In [1]: import numpy as np

In [2]: np.set_printoptions(precision=2, suppress=True, linewidth=200)

In [3]: data = 4 * np.eye(4) + np.eye(4, k=1)

In [4]: print(data)
[[4. 1. 0. 0.]
 [0. 4. 1. 0.]
 [0. 0. 4. 1.]
 [0. 0. 0. 4.]]

In [5]: vals, evecs = np.linalg.eig(data)

In [6]: print(np.sort(np.linalg.eigvals(np.linalg.inv(data))))
[0.25 0.25 0.25 0.25]

In [7]: print(np.sort(np.linalg.eigvals(data @ data)))
[16. 16. 16. 16.]

In [8]: print(data @ evecs[:, 0] - vals[0] * evecs[:, 0])
[0. 0. 0. 0.]

In [9]: print(np.trace(data))
16.0

In [10]: print(data @ data)
[[16.  8.  1.  0.]
 [ 0. 16.  8.  1.]
 [ 0.  0. 16.  8.]
 [ 0.  0.  0. 16.]]

In [11]: print((data - data.T) / 2)
[[ 0.   0.5  0.   0. ]
 [-0.5  0.   0.5  0. ]
 [ 0.  -0.5  0.   0.5]
 [ 0.   0.  -0.5  0. ]]

In [12]: print(np.linalg.matrix_power(data, 2))
[[16.  8.  1.  0.]
 [ 0. 16.  8.  1.]
 [ 0.  0. 16.  8.]
 [ 0.  0.  0. 16.]]

In [13]: print((data + data.T) / 2)
[[4.  0.5 0.  0. ]
 [0.5 4.  0.5 0. ]
 [0.  0.5 4.  0.5]
 [0.  0.  0.5 4. ]]

In [14]: rng = np.random.default_rng(94)

In [15]: labels = rng.permutation(4)

In [16]: print(labels)
[0 3 2 1]

In [17]: other = data[labels][:, labels]

In [18]: print(np.diag(other))
[4. 4. 4. 4.]

In [19]: print(other)
[[4. 0. 0. 1.]
 [0. 4. 0. 0.]
 [0. 1. 4. 0.]
 [0. 0. 1. 4.]]

In [20]: print(np.trace(other))
16.0

In [21]: print(np.allclose(other, data))
False
